$ python -q
>>> import numpy as np
>>> np.set_printoptions(precision=1, suppress=True, linewidth=140, legacy="1.25")
>>> rnd = lambda a: np.round(a, 1) + 0
>>> feats = np.array([[0.0, 0.0, 0.0, 0.0, 3.0, 0.0, -2.0],
...     [0.0, 0.0, 0.0, 0.0, -2.0, -1.0, -2.0],
...     [0.0, 0.0, 0.0, 0.0, 2.0, 2.0, 3.0],
...     [0.0, 0.0, 0.0, 0.0, 1.0, 0.0, 2.0],
...     [3.0, -2.0, 2.0, 1.0, 0.0, 0.0, 0.0],
...     [0.0, -1.0, 2.0, 0.0, 0.0, 0.0, 0.0],
...     [-2.0, -2.0, 3.0, 2.0, 0.0, 0.0, 0.0]])
>>> r = np.linalg.matrix_rank(feats)
>>> print(r)
6
>>> N = np.linalg.svd(feats)[2][r:].T
>>> print(N.shape)
(7, 1)
>>> print(rnd(N @ N.T))
[[0.  0.1 0.1 0.1 0.  0.  0. ]
 [0.1 0.7 0.3 0.3 0.  0.  0. ]
 [0.1 0.3 0.2 0.1 0.  0.  0. ]
 [0.1 0.3 0.1 0.1 0.  0.  0. ]
 [0.  0.  0.  0.  0.  0.  0. ]
 [0.  0.  0.  0.  0.  0.  0. ]
 [0.  0.  0.  0.  0.  0.  0. ]]
>>> print(rnd(N[:, 0] / N[np.abs(N[:, 0]).round(6).argmax(), 0]))
[0.2 1.  0.5 0.4 0.  0.  0. ]
>>> print(rnd(feats @ N))
[[0.]
 [0.]
 [0.]
 [0.]
 [0.]
 [0.]
 [0.]]
>>> print(np.linalg.matrix_rank(feats.T @ feats), np.linalg.matrix_rank(feats @ feats.T))
6 6
>>> print(np.allclose(feats @ N, 0))
True
>>> print([int(np.linalg.matrix_rank(feats[:, :j + 1])) for j in range(7)])
[1, 2, 3, 3, 4, 5, 6]
>>> print([int(np.linalg.matrix_rank(np.delete(feats, i, axis=0))) for i in range(7)])
[6, 6, 6, 6, 5, 5, 5]
>>> left, sv, Vh = np.linalg.svd(feats)
>>> V = Vh[:(sv > 1e-8).sum()]
>>> rng = np.random.default_rng(479111)
>>> x = feats[5] + -2 * feats[6] + rng.integers(2) * np.eye(7)[0]
>>> print(x)
[ 4.  3. -4. -4.  0.  0.  0.]
>>> print(np.allclose(V.T @ V @ x, x))
True
>>> print(np.linalg.matrix_rank(np.vstack([feats, x])))
6
>>> print(rnd(V.T @ V))
[[ 1.  -0.1 -0.1 -0.1  0.   0.   0. ]
 [-0.1  0.3 -0.3 -0.3  0.   0.   0. ]
 [-0.1 -0.3  0.8 -0.1  0.   0.   0. ]
 [-0.1 -0.3 -0.1  0.9  0.   0.   0. ]
 [ 0.   0.   0.   0.   1.   0.   0. ]
 [ 0.   0.   0.   0.   0.   1.   0. ]
 [ 0.   0.   0.   0.   0.   0.   1. ]]
>>> print(rnd(np.diag(V.T @ V)))
[1.  0.3 0.8 0.9 1.  1.  1. ]
>>> x = np.array([2, 1, 2, 1, 1, 0, -1])
>>> print(np.sign((feats @ x).round(6)))
[ 1.  0. -1. -1.  1.  1.  1.]
>>> print(feats * x)
[[ 0.  0.  0.  0.  3.  0.  2.]
 [ 0.  0.  0.  0. -2. -0.  2.]
 [ 0.  0.  0.  0.  2.  0. -3.]
 [ 0.  0.  0.  0.  1.  0. -2.]
 [ 6. -2.  4.  1.  0.  0. -0.]
 [ 0. -1.  4.  0.  0.  0. -0.]
 [-4. -2.  6.  2.  0.  0. -0.]]
>>> print(np.einsum("ij,j->i", feats, x))
[ 5.  0. -1. -1.  9.  3.  2.]
>>> print((feats @ x).argmax())
4
>>> print([round(float(np.linalg.det(feats[:i, :i])), 2) + 0 for i in range(1, 8)])
[0.0, 0.0, 0.0, 0.0, 0.0, 0.0, 0.0]
>>> E = np.loadtxt("test13.csv", delimiter=",")
>>> print(E)
[[ -7.   1.   1.   1.]
 [  3. -47.   2.   2.]
 [  0.   2.  23.   1.]
 [  1.   2.   3. -17.]]
>>> x = np.array([2, 2, 0, 0])
>>> target = E @ x
>>> print(target)
[-12. -88.   4.   6.]
>>> print(rnd(np.linalg.solve(E.T, E[3])))
[0. 0. 0. 1.]
>>> print(rnd(np.linalg.solve(E, E[:, 0])))
[1. 0. 0. 0.]
>>> print(rnd(np.linalg.solve(E, target + E[:, 2])))
[2. 2. 1. 0.]
>>> F = np.array([[0, 0, 0, 0, 0, 1],
...     [1, 0, 0, 0, 0, 0],
...     [0, 0, 1, 0, 0, 0],
...     [0, 0, 0, 1, 0, 0],
...     [0, 0, 0, 0, 1, 0],
...     [0, 1, 0, 0, 0, 0]])
>>> def softmax(z):
...     e = np.exp(z - z.max(axis=-1, keepdims=True))
...     return e / e.sum(axis=-1, keepdims=True)
... 
>>> print(rnd(softmax(10 * F[4])))
[0. 0. 0. 0. 1. 0.]
>>> print(rnd(softmax(F[4])))
[0.1 0.1 0.1 0.1 0.4 0.1]
>>> print(rnd(softmax(F[4] + -2)))
[0.1 0.1 0.1 0.1 0.4 0.1]
>>> print(softmax(F).sum(axis=1))
[1. 1. 1. 1. 1. 1.]
>>> S = F @ F.T / np.sqrt(6)
>>> print(softmax(S).round(6).argmax(axis=1))
[0 1 2 3 4 5]
>>> print(F.reshape(2, -1))
[[0 0 0 0 0 1 1 0 0 0 0 0 0 0 1 0 0 0]
 [0 0 0 1 0 0 0 0 0 0 1 0 0 1 0 0 0 0]]
>>> print(F.reshape(-1, 2))
[[0 0]
 [0 0]
 [0 1]
 [1 0]
 [0 0]
 [0 0]
 [0 0]
 [1 0]
 [0 0]
 [0 0]
 [0 1]
 [0 0]
 [0 0]
 [0 0]
 [1 0]
 [0 1]
 [0 0]
 [0 0]]
>>> T = F.reshape(6, 2, -1)
>>> print(T[:, 0])
[[0 0 0]
 [1 0 0]
 [0 0 1]
 [0 0 0]
 [0 0 0]
 [0 1 0]]
>>> print(F @ F.T)
[[1 0 0 0 0 0]
 [0 1 0 0 0 0]
 [0 0 1 0 0 0]
 [0 0 0 1 0 0]
 [0 0 0 0 1 0]
 [0 0 0 0 0 1]]
>>> print(F.T @ F)
[[1 0 0 0 0 0]
 [0 1 0 0 0 0]
 [0 0 1 0 0 0]
 [0 0 0 1 0 0]
 [0 0 0 0 1 0]
 [0 0 0 0 0 1]]
>>> print(rnd(np.linalg.norm(F, axis=0)))
[1. 1. 1. 1. 1. 1.]
>>> m1 = np.array([[0.9, 0.4, 0.5, -1.1, 1.1, -0.6],
...     [0.4, 0.5, 0.6, -1.4, 0.7, -1.0],
...     [-0.6, 2.3, -1.0, 0.1, 2.1, -1.0]])
>>> print(m1)
[[ 0.9  0.4  0.5 -1.1  1.1 -0.6]
 [ 0.4  0.5  0.6 -1.4  0.7 -1. ]
 [-0.6  2.3 -1.   0.1  2.1 -1. ]]
>>> print(rnd(np.linalg.norm(m1, "nuc")))
6.7
>>> print(rnd(np.linalg.norm(m1, axis=0)))
[1.2 2.4 1.3 1.8 2.5 1.5]
>>> M2 = m1 / np.sqrt((m1 ** 2).mean(axis=1, keepdims=True))
>>> print(rnd(m1 - m1.mean(axis=1, keepdims=True)))
[[ 0.7  0.2  0.3 -1.3  0.9 -0.8]
 [ 0.4  0.5  0.6 -1.4  0.7 -1. ]
 [-0.9  2.  -1.3 -0.2  1.8 -1.3]]
>>> data = -2 * np.eye(4) + np.ones((4, 4))
>>> print(data)
[[-1.  1.  1.  1.]
 [ 1. -1.  1.  1.]
 [ 1.  1. -1.  1.]
 [ 1.  1.  1. -1.]]
>>> r0, g = data[3], data[2]
>>> print(r0 @ r0)
4.0
>>> print(r0 @ g)
0.0
>>> pr = (r0 @ g) / (r0 @ r0) * r0
>>> print(np.outer(r0, g))
[[ 1.  1. -1.  1.]
 [ 1.  1. -1.  1.]
 [ 1.  1. -1.  1.]
 [-1. -1.  1. -1.]]
>>> print(rnd(np.linalg.norm(r0 + g) ** 2 + np.linalg.norm(r0 - g) ** 2))
16.0
>>> print((g - pr) @ r0)
0.0
>>> w, V = np.linalg.eigh(data)
>>> print((w > 1e-8).sum(), (w < -1e-8).sum())
1 3
>>> print(rnd(w))
[-2. -2. -2.  2.]
>>> print(rnd(feats @ np.linalg.pinv(feats) @ feats))
[[ 0.  0.  0.  0.  3.  0. -2.]
 [ 0.  0.  0.  0. -2. -1. -2.]
 [ 0.  0.  0.  0.  2.  2.  3.]
 [ 0.  0.  0.  0.  1.  0.  2.]
 [ 3. -2.  2.  1.  0.  0.  0.]
 [ 0. -1.  2.  0.  0.  0.  0.]
 [-2. -2.  3.  2.  0.  0.  0.]]
>>> print(np.abs(np.diag(np.linalg.qr(feats)[1])) > 1e-9)
[ True  True  True False  True  True  True]
>>> print(np.unique(feats.round(6), axis=0).shape)
(7, 7)
>>> z = rng.permutation(4)
>>> print(z)
[3 0 2 1]
>>> M2 = data[z][:, z]
>>> print(np.trace(M2))
-4.0
>>> print(rnd(np.sort(np.abs(np.linalg.eigvals(M2)))))
[2. 2. 2. 2.]
>>> print(np.allclose(M2, data))
True
>>> arr = np.array([[0, 0, 0, 0, 0, 1, 0],
...     [0, 0, 1, 0, 0, 0, 0],
...     [0, 0, 0, 0, 1, 0, 0],
...     [0, 0, 0, 1, 0, 0, 0],
...     [0, 0, 0, 0, 0, 0, 1],
...     [0, 1, 0, 0, 0, 0, 0],
...     [1, 0, 0, 0, 0, 0, 0]])
>>> print(arr @ arr.T)
[[1 0 0 0 0 0 0]
 [0 1 0 0 0 0 0]
 [0 0 1 0 0 0 0]
 [0 0 0 1 0 0 0]
 [0 0 0 0 1 0 0]
 [0 0 0 0 0 1 0]
 [0 0 0 0 0 0 1]]
>>> print(arr.T @ arr)
[[1 0 0 0 0 0 0]
 [0 1 0 0 0 0 0]
 [0 0 1 0 0 0 0]
 [0 0 0 1 0 0 0]
 [0 0 0 0 1 0 0]
 [0 0 0 0 0 1 0]
 [0 0 0 0 0 0 1]]
>>> x = np.array([0, 4, 3, 4, 0, 2, -2])
>>> print(arr.T @ (arr @ x))
[ 0  4  3  4  0  2 -2]
>>> print(rnd(np.sort(np.abs(np.degrees(np.angle(np.linalg.eigvals(arr)))))))
[  0.   0.  60.  60. 120. 120. 180.]
>>> print(rnd(np.linalg.inv(arr)))
[[0. 0. 0. 0. 0. 0. 1.]
 [0. 0. 0. 0. 0. 1. 0.]
 [0. 1. 0. 0. 0. 0. 0.]
 [0. 0. 0. 1. 0. 0. 0.]
 [0. 0. 1. 0. 0. 0. 0.]
 [1. 0. 0. 0. 0. 0. 0.]
 [0. 0. 0. 0. 1. 0. 0.]]
>>> W0 = np.load("out7.npy")
>>> print(W0)
[[  4.4   8.   -5.9]
 [ -5.   -7.3   0.2]
 [ -9.   -5.   -4.4]
 [  4.3  11.5  -4.1]
 [  0.5  -3.1  -8.5]
 [ -3.   -3.   -1.4]
 [ 10.1 -24.6  -6.8]
 [ -0.1 -13.3   1.1]
 [  1.    3.6   9.2]
 [ -0.6 -16.2   0. ]
 [ -2.7   5.4  10.5]
 [ -5.7  12.1  -2.5]
 [ -0.2  -3.1   2.5]
 [  5.5   6.3   5.6]
 [  1.  -15.    9.8]
 [ -4.6  -6.    9.7]
 [ -3.9  -3.    3.1]
 [-11.1 -11.8   7.1]
 [  7.9  13.3   9.9]
 [ -0.4  10.1   7.3]
 [  1.6   6.5   1.4]
 [ -3.5  -3.6  -7.6]
 [  0.   -3.8 -14.2]
 [  1.2 -12.3   2.8]
 [  0.3   9.    5.6]
 [ -2.6   3.5 -18.6]
 [ -0.5  -5.3  15. ]
 [  1.   -6.7   2. ]
 [  5.1   2.3  -6.1]
 [ -6.8   8.4   4.8]]
>>> Q, Rm = np.linalg.qr(W0)
>>> print(np.allclose(Rm.T @ Rm, W0.T @ W0))
True
>>> r0 = np.array([1, -1])
>>> print(rnd(np.cross(m1[1, :3], m1[2, :3])))
[-1.9  0.   1.2]
>>> print(rnd(np.convolve(m1[1], r0)))
[ 0.4  0.1  0.1 -2.   2.1 -1.7  1. ]
>>> Xc = W0 - W0.mean(axis=0)
>>> V = np.linalg.svd(Xc)[2][:2]
>>> M2 = Xc - Xc @ V.T @ V
>>> print(rnd((Xc @ V.T).std(axis=0)))
[9.5 7.6]
>>> print(rnd(np.linalg.norm(M2) / np.linalg.norm(Xc)))
0.4
>>> J = np.loadtxt("sample4.csv", delimiter=",")
>>> print(J)
[[ 0.7  0.8  0.8 -0.1 -0.1 -0.5  0.1]
 [-0.1  0.   0.2 -0.2  0.2  1.1  1.2]
 [ 0.6 -1.7 -1.1 -0.4  0.1  0.   0.7]
 [ 0.2  0.3  1.   0.8  0.4 -1.9  0.2]
 [ 0.  -0.6  0.5  0.7 -0.3 -0.5  0.2]]
>>> gram = J.T @ J
>>> print(np.linalg.matrix_rank(gram))
5
>>> print(rnd(gram))
[[ 0.9 -0.4  0.1 -0.1  0.1 -0.8  0.4]
 [-0.4  4.   2.5  0.4  0.  -0.7 -1.2]
 [ 0.1  2.5  3.1  1.5  0.1 -2.3 -0.2]
 [-0.1  0.4  1.5  1.3  0.  -2.  -0.2]
 [ 0.1  0.   0.1  0.   0.3 -0.3  0.3]
 [-0.8 -0.7 -2.3 -2.  -0.3  5.3  0.8]
 [ 0.4 -1.2 -0.2 -0.2  0.3  0.8  2. ]]
>>> print(rnd(np.linalg.norm(J[4], 1)), rnd(np.linalg.norm(J[4], np.inf)))
2.8 0.7
>>> print(np.linalg.norm(J, axis=1).argmax())
3
>>> print(rnd(J[4] @ J[3]))
1.7
>>> print(rnd(np.linalg.norm(J, axis=0)))
[0.9 2.  1.8 1.2 0.6 2.3 1.4]
>>> print(rnd(np.linalg.norm(data, axis=0)))
[2. 2. 2. 2.]
>>> print(data.T @ data)
[[4. 0. 0. 0.]
 [0. 4. 0. 0.]
 [0. 0. 4. 0.]
 [0. 0. 0. 4.]]
>>> print(data @ data.T)
[[4. 0. 0. 0.]
 [0. 4. 0. 0.]
 [0. 0. 4. 0.]
 [0. 0. 0. 4.]]
